>>> import numpy as np
>>> np.set_printoptions(suppress=True, linewidth=120)
>>> feats = np.load("dump.npy")
>>> feats
array([[ 1,  0,  0,  0,  0,  0,  0,  0,  0,  0,  0,  0,  0,  0],
       [-3,  1,  0,  0,  0,  0,  0,  0,  0,  0,  0,  0,  0,  0],
       [ 2,  2,  1,  0,  0,  0,  0,  0,  0,  0,  0,  0,  0,  0],
       [ 0, -1,  2,  1,  0,  0,  0,  0,  0,  0,  0,  0,  0,  0],
       [ 3,  2,  3,  0,  1,  0,  0,  0,  0,  0,  0,  0,  0,  0],
       [ 0,  1, -3, -2,  2,  1,  0,  0,  0,  0,  0,  0,  0,  0],
       [-2,  2,  0,  1,  1,  0,  1,  0,  0,  0,  0,  0,  0,  0],
       [ 1,  0,  1,  1,  3, -1,  0,  1,  0,  0,  0,  0,  0,  0],
       [ 2,  1, -2, -3, -1,  1,  3,  1,  1,  0,  0,  0,  0,  0],
       [-2,  3, -2, -1,  2, -1,  1, -3, -3,  1,  0,  0,  0,  0],
       [-1, -3,  3, -1,  2, -2,  0, -1,  1, -3,  1,  0,  0,  0],
       [-2, -2,  2, -2,  2,  0, -2,  2, -2, -2,  3,  1,  0,  0],
       [ 2,  3, -3,  3,  2,  1,  3,  2, -3,  1,  2, -1,  1,  0],
       [-2, -1, -3, -2, -1,  1, -3,  0,  2, -2,  1,  1,  1,  1]])
>>> # triangular, det is the product of the diagonal
>>> rng = np.random.default_rng(5299)
>>> z = rng.permutation(14)
>>> z
array([ 8,  4,  3,  5, 10, 13,  9,  1,  2,  7,  0, 11,  6, 12])
>>> other = feats[z][:, z]
>>> np.allclose(other, feats)
False
>>> print(np.trace(other))
14
>>> feats.sum(axis=1)
array([ 1, -2,  5,  2,  9, -1,  3,  6,  3, -5, -4, -2, 13, -7])
>>> np.unravel_index(np.abs(feats).argmax(), feats.shape)
(np.int64(1), np.int64(0))
>>> np.zeros(14, 14)
Traceback (most recent call last):
  File "<python-input-13>", line 1, in <module>
    np.zeros(14, 14)
    ~~~~~~~~^^^^^^^^
TypeError: Cannot interpret '14' as a data type
>>> np.linalg.matrix_rank(feats)
np.int64(14)
>>> np.round(feats.mean(axis=0), 4)
array([-0.0714,  0.5714, -0.0714, -0.3571,  0.9286,  0.    ,  0.2143,  0.1429, -0.2857, -0.3571,  0.5   ,  0.0714,
        0.1429,  0.0714])
>>> feats.shape
(14, 14)
>>> np.linalg.matrix_rank(feats - feats[0, 0] * np.eye(14))
np.int64(12)
>>> print(np.round(np.sort(np.linalg.eigvals(feats)), 4))
[1. 1. 1. 1. 1. 1. 1. 1. 1. 1. 1. 1. 1. 1.]
>>> left, s, vt = np.linalg.svd(feats)
>>> np.argmax(s[:-1] / (s[1:] + 1e-6)) + 1
np.int64(13)
>>> other = left[:, :13] @ np.diag(s[:13]) @ vt[:13]
>>> print(np.linalg.matrix_rank(other))
13
>>> K = np.load("sample14.npy")
>>> K
array([[-1.8   ,  0.9   , -0.3   , -0.4   ,  0.2   , -0.3   ,  1.8169,  2.    ,  0.6   ],
       [ 0.6   , -1.3   ,  0.1   ,  1.6   , -0.4   ,  0.    , -0.6217,  0.1   ,  0.1   ],
       [-0.5   , -0.5   , -0.2   , -0.1   ,  0.8   , -1.3   ,  0.507 , -0.4   ,  1.3   ],
       [-0.3   ,  1.2   , -2.8   , -1.4   , -1.1   , -3.    ,  0.2844, -0.1   , -0.6   ],
       [ 1.5   ,  0.4   , -2.1   ,  0.4   ,  0.    , -1.    , -1.4679, -0.5   , -1.2   ],
       [-0.9   , -1.5   , -0.2   , -0.7   ,  1.3   , -0.3   ,  0.8451,  0.5   ,  0.2   ],
       [ 0.7   , -0.2   ,  1.6   ,  1.4   ,  1.8   , -0.3   , -0.6887,  0.1   , -1.    ],
       [ 0.9   ,  1.7   , -1.6   , -0.2   ,  1.6   ,  1.    , -1.0478,  0.1   , -1.3   ],
       [-0.5   ,  0.5   ,  0.1   , -0.9   , -0.6   ,  0.1   ,  0.5211,  0.7   ,  1.2   ],
       [-1.3   , -0.3   , -0.4   , -1.7   ,  0.7   ,  1.4   ,  1.3941,  1.2   ,  0.6   ],
       [-1.5   , -0.7   ,  0.3   ,  1.9   ,  0.6   ,  0.4   ,  1.4378,  0.7   , -1.5   ],
       [-1.    ,  0.5   , -0.7   ,  0.1   , -1.4   ,  0.    ,  1.0202,  0.6   ,  2.3   ],
       [ 0.4   , -0.5   ,  0.7   ,  1.2   ,  0.2   , -0.8   , -0.3425, -0.5   , -0.1   ],
       [-0.1   ,  0.6   ,  0.8   ,  1.2   , -0.3   ,  0.1   ,  0.1484, -0.5   , -1.3   ],
       [-1.9   , -0.5   , -0.9   ,  0.1   , -2.5   ,  0.4   ,  1.9872,  0.6   , -0.1   ],
       [ 1.3   ,  0.2   ,  0.9   , -1.3   , -0.4   ,  1.6   , -1.2589, -1.1   ,  1.7   ],
       [ 1.4   ,  1.3   , -0.3   , -0.8   ,  0.1   , -0.3   , -1.3769, -0.1   ,  0.2   ],
       [ 1.3   ,  0.4   ,  1.1   , -0.8   , -0.4   , -0.4   , -1.3365, -0.4   ,  0.7   ],
       [ 1.5   ,  0.2   , -0.5   ,  0.5   ,  1.6   ,  1.    , -1.5429, -1.6   ,  0.2   ],
       [-0.4   , -1.6   ,  0.4   , -0.2   , -0.4   , -2.    ,  0.3594,  0.7   , -0.7   ],
       [-1.2   , -0.6   , -1.7   , -0.1   , -0.1   ,  0.8   ,  1.1873,  0.4   , -0.7   ],
       [-1.7   ,  0.9   , -0.8   ,  0.3   ,  0.    ,  0.3   ,  1.6896,  0.9   ,  0.3   ],
       [-0.7   , -1.4   ,  0.3   , -0.5   , -1.3   ,  0.2   ,  0.6876,  0.9   , -1.5   ],
       [ 0.5   , -0.2   , -0.2   , -0.5   ,  1.8   , -0.1   , -0.5973, -0.4   ,  0.2   ],
       [ 0.6   ,  0.2   , -1.3   ,  2.3   ,  0.8   ,  1.3   , -0.6115, -1.1   , -0.3   ],
       [-0.9   ,  1.    ,  0.1   , -0.1   , -0.8   , -0.2   ,  0.9232, -0.5   , -0.5   ],
       [-1.1   ,  0.    , -0.6   ,  0.5   , -1.4   , -1.2   ,  1.147 ,  0.4   , -0.2   ],
       [ 1.9   ,  0.1   ,  1.3   , -1.    , -0.4   ,  1.1   , -1.8896,  0.2   ,  1.1   ],
       [ 1.5   ,  0.6   ,  1.1   ,  0.2   , -0.2   , -2.5   , -1.468 ,  0.6   ,  0.3   ],
       [ 0.3   , -0.3   , -0.5   ,  1.6   , -1.4   ,  0.1   , -0.321 ,  1.6   ,  0.3   ],
       [-1.7   , -0.2   , -0.4   ,  1.2   , -0.6   , -1.3   ,  1.616 ,  0.6   ,  0.3   ],
       [ 0.5   , -1.3   ,  1.1   ,  0.9   , -0.3   , -1.2   , -0.5237,  2.4   ,  1.4   ],
       [ 0.9   , -0.1   , -0.6   ,  0.2   ,  0.8   , -0.3   , -0.9562, -1.1   , -0.2   ],
       [ 0.    ,  1.6   ,  0.3   , -1.2   , -0.3   , -0.4   ,  0.043 ,  1.    ,  0.4   ],
       [-1.2   ,  0.7   ,  0.8   ,  0.3   , -1.7   , -0.8   ,  1.2134,  0.6   ,  1.    ],
       [-0.7   , -1.    , -1.    , -1.4   ,  0.6   ,  0.4   ,  0.7769,  0.3   ,  0.1   ],
       [ 0.1   ,  1.7   , -1.2   ,  0.6   , -0.9   ,  1.8   , -0.158 , -1.8   ,  0.    ],
       [ 2.3   , -1.5   ,  0.7   ,  1.4   , -0.1   , -0.8   , -2.2533,  0.6   , -0.8   ],
       [-0.2   ,  0.4   , -1.4   , -0.7   ,  0.5   ,  0.4   ,  0.2224, -0.1   ,  1.3   ],
       [ 0.    ,  0.5   , -0.3   , -1.4   ,  0.8   , -0.8   ,  0.0172, -0.3   ,  0.7   ],
       [ 1.1   ,  1.1   , -0.4   , -1.7   ,  1.4   , -0.7   , -1.0337, -2.3   , -0.7   ],
       [-1.2   , -0.4   , -0.4   ,  0.6   ,  1.5   ,  1.6   ,  1.1421,  0.8   , -0.8   ],
       [ 0.8   , -0.6   , -0.4   , -0.1   , -0.3   ,  0.8   , -0.8992, -1.9   , -0.5   ],
       [-0.1   ,  1.4   , -0.9   ,  0.5   ,  2.2   ,  0.5   ,  0.1414,  0.8   ,  1.2   ],
       [-1.    , -1.8   ,  1.    , -1.6   , -0.9   ,  0.5   ,  1.0869, -1.9   ,  0.8   ]])
>>> Xc = K - K.mean(axis=0)
>>> V = np.linalg.svd(Xc)[2][:8]
>>> other = Xc - Xc @ V.T @ V
>>> print(np.round(np.cov(Xc @ V.T, rowvar=False), 4) + 0)
[[2.8788 0.     0.     0.     0.     0.     0.     0.    ]
 [0.     1.5249 0.     0.     0.     0.     0.     0.    ]
 [0.     0.     1.3048 0.     0.     0.     0.     0.    ]
 [0.     0.     0.     1.0693 0.     0.     0.     0.    ]
 [0.     0.     0.     0.     0.8826 0.     0.     0.    ]
 [0.     0.     0.     0.     0.     0.7908 0.     0.    ]
 [0.     0.     0.     0.     0.     0.     0.4622 0.    ]
 [0.     0.     0.     0.     0.     0.     0.     0.4214]]
>>> np.round(np.diag(V.T @ V), 4)
array([0.4978, 1.    , 0.9999, 0.9999, 0.9999, 1.    , 0.5025, 1.    , 1.    ])
>>> [round(float(x), 4) for x in np.linalg.svd(K, compute_uv=False)[:3]]
[11.2716, 8.2055, 7.583]
>>> np.linalg.matrix_rank(K, rtol=0.1)
np.int64(8)
>>> mat = np.loadtxt("run2.csv", delimiter=",")
>>> mat
array([[0., 0., 0., 0., 0., 0.],
       [1., 1., 1., 1., 1., 1.],
       [3., 3., 3., 3., 3., 3.],
       [0., 0., 0., 0., 0., 0.],
       [1., 1., 1., 1., 1., 1.],
       [3., 3., 3., 3., 3., 3.]])
>>> left, s, vt = np.linalg.svd(mat)
>>> s.round(4) + 0
array([10.9545,  0.    ,  0.    ,  0.    ,  0.    ,  0.    ])
>>> np.argmax(s[:-1] / (s[1:] + 1e-6)) + 1
np.int64(1)
>>> other = left[:, :1] @ np.diag(s[:1]) @ vt[:1]
>>> round(float(np.abs(mat - other).max()), 4)
0.0
>>> np.linalg.matrix_rank(mat, rtol=0.05)
np.int64(1)
>>> np.round(np.linalg.norm(mat - other) / np.linalg.norm(mat), 4)
np.float64(0.0)
>>> np.linalg.matrix_rank(other)
np.int64(1)
>>> round(np.linalg.norm(mat - other, 2), 4), round(float(s[1]), 4)
(np.float64(0.0), 0.0)
>>> J = np.load("test5.npy")
>>> J
array([[1, 0, 1, 1, 0, 2],
       [2, 0, 2, 1, 0, 0],
       [1, 1, 1, 2, 1, 0],
       [1, 2, 2, 2, 1, 0],
       [2, 0, 1, 0, 2, 2],
       [1, 2, 1, 2, 1, 2],
       [2, 1, 1, 1, 1, 1],
       [0, 1, 1, 0, 1, 0],
       [2, 1, 1, 1, 0, 0],
       [0, 1, 1, 2, 1, 0],
       [2, 2, 1, 0, 1, 0],
       [0, 0, 0, 1, 0, 2],
       [0, 0, 1, 1, 2, 2],
       [2, 1, 0, 1, 2, 2]])
>>> Xc = J - J.mean(axis=0)
>>> V = np.linalg.svd(Xc)[2][:1]
>>> other = Xc - Xc @ V.T @ V
>>> print(np.round(other.std(axis=0), 4))
[0.8181 0.5908 0.4112 0.6772 0.655  0.326 ]
>>> print(np.linalg.norm(other, axis=1).round(6).argmax())
5
>>> np.round((Xc @ V.T).std(axis=0), 4)
array([1.1236])
>>> round(np.linalg.norm(other) / np.linalg.norm(Xc), 4)
np.float64(0.7959)
>>> np.round(np.cov(Xc @ V.T, rowvar=False), 4)
np.float64(1.3596)
>>> x = np.array([1, 2, 0, 2, 0, 1])
>>> y = J @ x
>>> print(y)
[ 5  4  7  9  4 11  7  2  6  6  6  4  4  8]
>>> print(np.round(np.linalg.solve(J.T @ J, J.T @ y), 4) + 0)
[1. 2. 0. 2. 0. 1.]
>>> y = y + 0.1 * rng.normal(size=14)
>>> y.round(4)
array([ 5.0385,  4.0291,  6.8453,  9.1454,  3.9417, 11.1147,  7.032 ,  2.0004,  6.0103,  6.1839,  5.7634,  3.9371,
        4.0183,  8.0641])
>>> coef, *_ = np.linalg.lstsq(J, y)
>>> coef.round(4)
array([ 0.9647,  1.9879,  0.0123,  2.0537, -0.0057,  1.0046])
>>> [round(float(np.linalg.norm(np.linalg.solve(J.T @ J + lam * np.eye(6), J.T @ y))), 2) for lam in (0, 1, 10, 100)]
[3.18, 2.96, 2.34, 1.17]
